$ ipython --no-banner

In [1]: import numpy as np

In [2]: from numpy import linalg as LA

In [3]: np.set_printoptions(precision=2, suppress=True, linewidth=120)

In [4]: feats = np.load("test15.npy")

In [5]: feats
Out[5]: 
array([[-2,  1, -2, -1,  1],
       [ 2,  1, -2, -2,  2],
       [-1, -1,  2,  1, -1],
       [ 0,  1, -1, -2, -1],
       [-1, -2,  0, -2,  1]])

In [6]: rng = np.random.default_rng(2300)

In [7]: labels = rng.permutation(5)

In [8]: labels
Out[8]: array([1, 2, 3, 4, 0])

In [9]: B = feats[labels][:, labels]

In [10]: np.sort(np.abs(LA.eigvals(B)))
Out[10]: array([0.53, 2.37, 2.84, 3.31, 3.31])

In [11]: B
Out[11]: 
array([[ 1, -2, -2,  2,  2],
       [-1,  2,  1, -1, -1],
       [ 1, -1, -2, -1,  0],
       [-2,  0, -2,  1, -1],
       [ 1, -2, -1,  1, -2]])

In [12]: f = np.array([-6, 0, 4, -4, -3, 9])

In [13]: W0 = np.outer(rng.normal(size=27), f) + 0.02 * rng.normal(size=(27, 6))

In [14]: W0.round(2) + 0
Out[14]: 
array([[  4.97,   0.  ,  -3.28,   3.31,   2.5 ,  -7.46],
       [ -6.  ,   0.02,   4.  ,  -3.98,  -2.98,   9.03],
       [ -0.67,   0.01,   0.46,  -0.47,  -0.36,   1.02],
       [ -4.63,  -0.01,   3.09,  -3.08,  -2.3 ,   6.94],
       [ -1.58,   0.  ,   1.07,  -1.04,  -0.83,   2.44],
       [  1.  ,  -0.02,  -0.71,   0.71,   0.53,  -1.54],
       [  3.29,  -0.03,  -2.22,   2.19,   1.67,  -4.95],
       [  2.61,  -0.02,  -1.79,   1.75,   1.33,  -3.98],
       [ -3.39,  -0.01,   2.25,  -2.25,  -1.68,   5.02],
       [  5.61,   0.02,  -3.75,   3.76,   2.81,  -8.42],
       [  8.42,   0.01,  -5.6 ,   5.58,   4.23, -12.6 ],
       [  1.16,   0.03,  -0.74,   0.76,   0.58,  -1.73],
       [ 17.59,   0.01, -11.72,  11.73,   8.79, -26.36],
       [  3.92,  -0.01,  -2.63,   2.59,   1.94,  -5.87],
       [ -9.46,   0.02,   6.29,  -6.31,  -4.68,  14.21],
       [ -9.3 ,  -0.03,   6.22,  -6.23,  -4.67,  13.96],
       [  5.08,   0.01,  -3.38,   3.38,   2.54,  -7.63],
       [ -0.68,  -0.01,   0.41,  -0.44,  -0.32,   0.97],
       [ -3.24,   0.03,   2.16,  -2.2 ,  -1.63,   4.88],
       [ -2.61,   0.  ,   1.8 ,  -1.74,  -1.32,   3.95],
       [ -5.39,  -0.01,   3.61,  -3.6 ,  -2.67,   8.13],
       [ -1.37,   0.01,   0.89,  -0.89,  -0.71,   2.  ],
       [ -4.79,   0.  ,   3.2 ,  -3.17,  -2.41,   7.17],
       [ -9.28,  -0.02,   6.19,  -6.2 ,  -4.63,  13.95],
       [  5.38,  -0.02,  -3.62,   3.65,   2.71,  -8.13],
       [  2.82,  -0.02,  -1.89,   1.88,   1.44,  -4.24],
       [  6.34,   0.  ,  -4.24,   4.29,   3.18,  -9.57]])

In [15]: cen = W0 - W0.mean(axis=0)

In [16]: U, s, vt = LA.svd(cen, full_matrices=False)

In [17]: np.abs(vt[-1])
Out[17]: array([0.52, 0.7 , 0.15, 0.08, 0.32, 0.34])

In [18]: s
Out[18]: array([65.59,  0.12,  0.1 ,  0.1 ,  0.08,  0.07])
